% python3 -q
>>> import numpy as np
>>> import numpy.linalg as la
>>> np.set_printoptions(precision=1, suppress=True, linewidth=140, floatmode="fixed")
>>> arr = np.load("mat.npy")
>>> arr
array([[1, 5, 1],
       [1, 1, 5],
       [5, 1, 1]])
>>> la.matrix_rank(arr)
np.int64(3)
>>> np.abs(arr).max()
np.int64(5)
>>> arr.sum(axis=0)
array([7, 7, 7])
>>> arr - arr[0]
array([[ 0,  0,  0],
       [ 0, -4,  4],
       [ 4, -4,  0]])
>>> np.unravel_index(np.abs(arr).argmax(), arr.shape)
(np.int64(0), np.int64(1))
>>> np.count_nonzero(arr)
np.int64(9)
>>> data = np.load("layer4.npy")
>>> data
array([[3.1, 3.0, 0.0, 0.0],
       [1.0, 3.1, 0.0, 2.0],
       [2.0, 2.0, 3.1, 2.0],
       [3.0, 3.0, 0.0, 0.1]])
>>> np.sort(np.abs(la.eigvals(data)))
array([0.1, 0.1, 3.1, 6.1])
>>> np.allclose(data, data.T)
False
>>> la.matrix_power(data, 4)
array([[ 461.5,  692.3,    0.0,  230.8],
       [ 461.5,  692.3,    0.0,  230.8],
       [ 882.0, 1261.4,   92.4,  441.0],
       [ 461.5,  692.3,    0.0,  230.8]])
>>> np.round(la.norm(data, 2) / la.norm(data), 1)
np.float64(0.9)
>>> [round(float(x), 1) for x in la.svd(data, compute_uv=False)[:3]]
[7.6, 3.2, 2.0]
>>> la.cond(data) > 100
np.True_
>>> M = np.load("test18.npy")
>>> M
array([[0, 1, 0, 0],
       [0, 0, 0, 1],
       [1, 0, 0, 0],
       [0, 0, 1, 0]])
>>> x = np.array([1, 1, 1, 0])
>>> M.T @ (M @ x)
array([1, 1, 1, 0])
>>> np.round(la.norm(x), 1), round(float(la.norm(M @ x)), 1)
(np.float64(1.7), 1.7)
>>> np.sort(np.abs(np.degrees(np.angle(la.eigvals(M)))))
array([  0.0,  90.0,  90.0, 180.0])
>>> np.abs(la.eigvals(M))
array([1.0, 1.0, 1.0, 1.0])
>>> [p for p in range(1, 25) if np.allclose(la.matrix_power(M, p), np.eye(4))]
[4, 8, 12, 16, 20, 24]
>>> la.inv(M)
array([[0.0, 0.0, 1.0, 0.0],
       [1.0, 0.0, 0.0, 0.0],
       [0.0, 0.0, 0.0, 1.0],
       [0.0, 1.0, 0.0, 0.0]])
>>> blk = np.stack([M, -3 * M, M[::-1]])
>>> (blk @ M.T).shape
(3, 4, 4)
>>> la.matrix_rank(blk)
array([4, 4, 4])
>>> np.einsum("bij,cij->bc", blk, blk)
array([[  4, -12,   0],
       [-12,  36,   0],
       [  0,   0,   4]])
>>> la.matrix_rank(blk.reshape(3, -1))
np.int64(2)
>>> blk.sum(axis=0)
array([[ 0, -2,  1,  0],
       [ 1,  0,  0, -2],
       [-2,  0,  0,  1],
       [ 0,  1, -2,  0]])
>>> la.norm(blk, axis=(1, 2))
array([2.0, 6.0, 2.0])
>>> blk.shape
(3, 4, 4)
>>> ang = np.radians(36)
>>> R = np.eye(4)
>>> R[3, 3] = R[1, 1] = np.cos(ang)
>>> R[3, 1], R[1, 3] = -np.sin(ang), np.sin(ang)
>>> R
array([[ 1.0,  0.0,  0.0,  0.0],
       [ 0.0,  0.8,  0.0,  0.6],
       [ 0.0,  0.0,  1.0,  0.0],
       [ 0.0, -0.6,  0.0,  0.8]])
>>> B = M @ R.T
>>> round(la.det(R), 1), round(float(np.trace(R)), 1)
(np.float64(1.0), 3.6)
>>> np.allclose(la.norm(M, axis=1), la.norm(B, axis=1))
True
>>> round(float(la.eigvals(arr).sum().real), 1)
3.0
>>> np.round(la.det(arr.T), 1)
np.float64(112.0)
>>> np.einsum("ij,ji->", arr, arr)
np.int64(33)
>>> np.einsum("ii->", arr)
np.int64(3)
>>> np.poly(arr)
array([   1.0,   -3.0,  -12.0, -112.0])
>>> round(la.det(2 * arr), 1), round(la.det(arr), 1)
(np.float64(896.0), np.float64(112.0))
>>> round(la.det(arr[::-1]), 1)
np.float64(-112.0)
>>> M.T @ M
array([[1, 0, 0, 0],
       [0, 1, 0, 0],
       [0, 0, 1, 0],
       [0, 0, 0, 1]])
>>> M[:, 0] @ M[:, 1]
np.int64(0)
>>> B = np.array([[3, -4], [-4, -4]])
>>> basis = np.array([[0, 5], [4, 2]])
>>> A = np.block([[B, np.zeros((2, 2))], [np.zeros((2, 2)), basis]])
>>> A
array([[ 3.0, -4.0,  0.0,  0.0],
       [-4.0, -4.0,  0.0,  0.0],
       [ 0.0,  0.0,  0.0,  5.0],
       [ 0.0,  0.0,  4.0,  2.0]])
>>> B = np.array([[-2, 3, -2], [1, 3, -1], [1, 2, 3], [1, 3, -1]])
>>> B.T @ A.T
array([[-10.0,   4.0,   5.0,   6.0],
       [ -3.0, -24.0,  15.0,  14.0],
       [ -2.0,  12.0,  -5.0,  10.0]])
>>> np.einsum("ij->j", A)
array([-1.0, -8.0,  4.0,  7.0])
>>> (A != 0).astype(int)
array([[1, 1, 0, 0],
       [1, 1, 0, 0],
       [0, 0, 0, 1],
       [0, 0, 1, 1]])
>>> np.round(la.det(A), 1)
np.float64(560.0)
>>> np.flatnonzero(la.matrix_power((A != 0) + (A.T != 0) + np.eye(4), 4)[2])
array([2, 3])
>>> A @ A
array([[25.0,  4.0,  0.0,  0.0],
       [ 4.0, 32.0,  0.0,  0.0],
       [ 0.0,  0.0, 20.0, 10.0],
       [ 0.0,  0.0,  8.0, 24.0]])
>>> evals, V = la.eig(A)
>>> evals
array([ 4.8, -5.8, -3.6,  5.6])
>>> np.sort(la.eigvals(la.inv(A)))
array([-0.3, -0.2,  0.2,  0.2])
>>> np.prod(evals)
np.float64(560.0)
>>> np.sort(la.eigvals(A.T))
array([-5.8, -3.6,  4.8,  5.6])
>>> E = np.load("w.npy")
>>> E
array([[-3, -2, -1],
       [ 0,  1,  2]])
>>> x = np.array([1, 0, 0])
>>> a = np.maximum(E @ x, 0)
>>> np.maximum(E @ x, 0) - np.maximum(-E @ x, 0)
array([-3,  0])
>>> E * (a > 1e-9)[:, None]
array([[0, 0, 0],
       [0, 0, 0]])
>>> E.T @ a
array([0, 0, 0])
>>> a
array([0, 0])
>>> blk = np.stack([E, -3 * E, E[::-1]])
>>> la.norm(blk, axis=(1, 2))
array([ 4.4, 13.1,  4.4])
>>> (blk @ E.T).shape
(3, 2, 2)
>>> la.matrix_rank(blk.reshape(3, -1))
np.int64(2)
>>> la.svd(E, compute_uv=False)
array([3.9, 1.9])
>>> E.shape
(2, 3)
>>> E - E[0]
array([[0, 0, 0],
       [3, 3, 3]])
>>> B = E[0, 0] * E[1:] - np.outer(E[1:, 0], E[0])
>>> B
array([[ 0, -3, -6]])
>>> E[:, 0] / E[0, 0]
array([ 1.0, -0.0])
>>> W = np.array([[0, -3, -1], [8, -8, 1], [2, 8, -4]])
>>> c = np.array([0, 2, 0])
>>> hid = np.maximum(E @ W + c, 0)
>>> la.matrix_rank(hid)
np.int64(2)
>>> hid
array([[ 0, 19,  5],
       [12, 10,  0]])
>>> (hid > 0).astype(int)
array([[0, 1, 1],
       [1, 1, 0]])
>>> basis = np.array([[0, 2], [-1, 2], [2, -3]])
>>> (hid @ basis).round(6).argmax(axis=1)
array([1, 1])
>>> W @ basis
array([[  1,  -3],
       [ 10,  -3],
       [-16,  32]])
>>> K = np.load("m.npy")
>>> K
array([[-5.0,  2.0,  0.0],
       [ 2.0,  2.0,  2.0],
       [ 0.0,  2.0,  0.0]])
>>> u, r1 = K[0], K[2]
>>> u @ u
np.float64(29.0)
>>> u @ r1
np.float64(4.0)
>>> pr = (u @ r1) / (u @ u) * u
>>> np.round(la.norm(u + r1) ** 2 + la.norm(u - r1) ** 2, 1)
np.float64(66.0)
>>> np.round((r1 - pr) @ u, 1)
np.float64(-0.0)
>>> B = np.array([[3], [-5], [-1]])
>>> basis = np.array([[2, 0, 2]])
>>> rng = np.random.default_rng(5221)
>>> J = B @ basis + 0.3 * rng.normal(size=(3, 3))
>>> J
array([[  5.7,   0.4,   6.0],
       [ -9.6,   0.6, -10.1],
       [ -1.8,  -0.6,  -1.8]])
>>> q = K.astype(float).copy()
>>> for j in range(3):
...     q[:, j] -= q[:, :j] @ (q[:, :j].T @ q[:, j])
...     q[:, j] /= la.norm(q[:, j])
... 
>>> np.round(q.T @ K, 1) + 0
array([[ 5.4, -1.1,  0.7],
       [ 0.0,  3.3,  1.5],
       [ 0.0,  0.0,  1.1]])
>>> np.round(q.T @ q, 1) + 0
array([[1.0, 0.0, 0.0],
       [0.0, 1.0, 0.0],
       [0.0, 0.0, 1.0]])
>>> np.round(la.det(K[::-1]), 1)
np.float64(-20.0)
>>> np.einsum("ij,ji->", K, K)
np.float64(45.0)
>>> B = np.array([[-4, -3, 2], [4, -1, -2], [-4, -1, 2]])
>>> np.einsum("ij->j", K)
array([-3.0,  6.0,  2.0])
>>> B.T @ K.T
array([[ 28.0,  -8.0,   8.0],
       [ 13.0, -10.0,  -2.0],
       [-14.0,   4.0,  -4.0]])
>>> la.matrix_rank(K @ B)
np.int64(2)
>>> np.einsum("ij,ij->i", K, K)
array([29.0, 12.0,  4.0])
>>> lab = rng.permutation(3)
>>> lab
array([2, 1, 0])
>>> B = K[lab][:, lab]
>>> np.allclose(B, K)
False
>>> W0 = np.load("sample13.npy")
>>> W0
array([[ 1.7,  0.7, -0.1],
       [-1.4,  1.0,  1.4],
       [-0.1,  2.1,  1.4],
       [ 0.9, -1.5,  0.4]])
>>> proj = W0 @ la.solve(W0.T @ W0, W0.T)
>>> la.matrix_rank(np.eye(4) - proj)
np.int64(1)
>>> np.round(la.eigvalsh(proj), 1) + 0
array([0.0, 1.0, 1.0, 1.0])
>>> np.round((np.eye(4) - proj) @ W0, 1) + 0
array([[0.0, 0.0, 0.0],
       [0.0, 0.0, 0.0],
       [0.0, 0.0, 0.0],
       [0.0, 0.0, 0.0]])
>>> np.diag(proj)
array([0.7, 0.6, 0.7, 1.0])
>>> B = np.c_[W0[:, :2] @ np.array([[-1, 2], [0, 2]]), np.array([0, 1, -5, 2])]
>>> B
array([[-1.7,  4.8,  0.0],
       [ 1.4, -0.8,  1.0],
       [ 0.1,  4.0, -5.0],
       [-0.9, -1.2,  2.0]])
>>> la.matrix_rank(np.c_[W0, B])
np.int64(4)
>>> q = W0.astype(float).copy()
>>> for j in range(3):
...     q[:, j] -= q[:, :j] @ (q[:, :j].T @ q[:, j])
...     q[:, j] /= la.norm(q[:, j])
... 
>>> np.round(q.T @ W0, 1) + 0
array([[ 2.4, -0.7, -0.8],
       [ 0.0,  2.8,  1.1],
       [ 0.0,  0.0,  1.5]])
>>> q.round(1) + 0
array([[ 0.7,  0.4,  0.0],
       [-0.6,  0.2,  0.5],
       [ 0.0,  0.8,  0.4],
       [ 0.4, -0.4,  0.8]])
>>> q, V = la.qr(W0[:, :2])[0], la.qr(W0[:, 2:])[0]
>>> s = la.svd(q.T @ V, compute_uv=False)
>>> round(float(la.norm(q @ q.T - V @ V.T, 2)), 1)
1.0
